$ ipython --no-banner

In [1]: import numpy as np

In [2]: import numpy.linalg as la

In [3]: np.set_printoptions(precision=2, suppress=True, linewidth=120)

In [4]: E = np.load("m.npy")

In [5]: E
Out[5]: 
array([[2, 0, 0, 0, 0, 0, 0],
       [2, 0, 0, 0, 0, 0, 0],
       [3, 0, 2, 0, 0, 0, 0],
       [0, 2, 1, 2, 0, 0, 0],
       [2, 0, 3, 3, 1, 0, 0],
       [2, 1, 2, 0, 2, 3, 0],
       [1, 1, 0, 0, 3, 2, 1]])

In [6]: round(la.norm(E, 2) / la.norm(E), 2)
Out[6]: np.float64(0.77)

In [7]: la.matrix_rank(E, rtol=0.1)
Out[7]: np.int64(5)

In [8]: r = la.matrix_rank(E)

In [9]: r
Out[9]: np.int64(6)

In [10]: null = la.svd(E)[2][r:].T

In [11]: print(null.shape)
(7, 1)

In [12]: np.round(E @ null, 2) + 0
Out[12]: 
array([[0.],
       [0.],
       [0.],
       [0.],
       [0.],
       [0.],
       [0.]])

In [13]: la.matrix_rank(E.T @ E), la.matrix_rank(E @ E.T)
Out[13]: (np.int64(6), np.int64(6))

In [14]: np.round(null[:, 0] / null[np.abs(null[:, 0]).round(6).argmax(), 0], 2) + 0
Out[14]: array([ 0.  , -0.19,  0.  ,  0.19, -0.56,  0.44,  1.  ])

In [15]: [int(la.matrix_rank(E[:i])) for i in range(1, len(E) + 1)]
Out[15]: [1, 1, 2, 3, 4, 5, 6]

In [16]: print([int(la.matrix_rank(E[:, :j + 1])) for j in range(7)])
[1, 2, 3, 4, 5, 6, 6]

In [17]: feats = np.load("w.npy")

In [18]: feats
Out[18]: 
array([[-0.7,  1.7,  1.4,  1.4, -2.3,  0.1,  1.3],
       [-0.8,  0.2,  0.7, -0.7,  0.6, -2.2,  0.8],
       [-1.8, -0.3,  0.9, -0.6, -0.8,  0.5, -0.4],
       [ 0.2, -0.1, -0.6,  1.1, -0.6, -0.2, -1. ],
       [-0.2, -1.4, -0.9, -0.5, -0.1, -0.1,  0.4],
       [-2.2, -1.3,  0. , -0.4, -0.3,  0. ,  0.1],
       [-0.1, -0.6,  0.2, -0.7, -0.5,  0. ,  0.2],
       [-1.7, -1.3,  0.1,  0.1,  0.2,  0.1, -0.1],
       [-2.1, -0.3,  0.8, -1.8, -0.6,  1.4,  0. ],
       [-1.9,  0.6, -0.1, -0.3,  1.2, -1.5,  0.9],
       [ 0.6, -0.8, -0.3, -0.8, -0.1,  1.3, -0.5]])

In [19]: proj = feats @ la.solve(feats.T @ feats, feats.T)

In [20]: np.allclose(proj @ proj, proj)
Out[20]: True

In [21]: np.diag(proj)
Out[21]: array([0.96, 0.82, 0.45, 0.86, 0.72, 0.4 , 0.29, 0.73, 0.71, 0.81, 0.25])

In [22]: proj @ feats[:, 0]
Out[22]: array([-0.7, -0.8, -1.8,  0.2, -0.2, -2.2, -0.1, -1.7, -2.1, -1.9,  0.6])
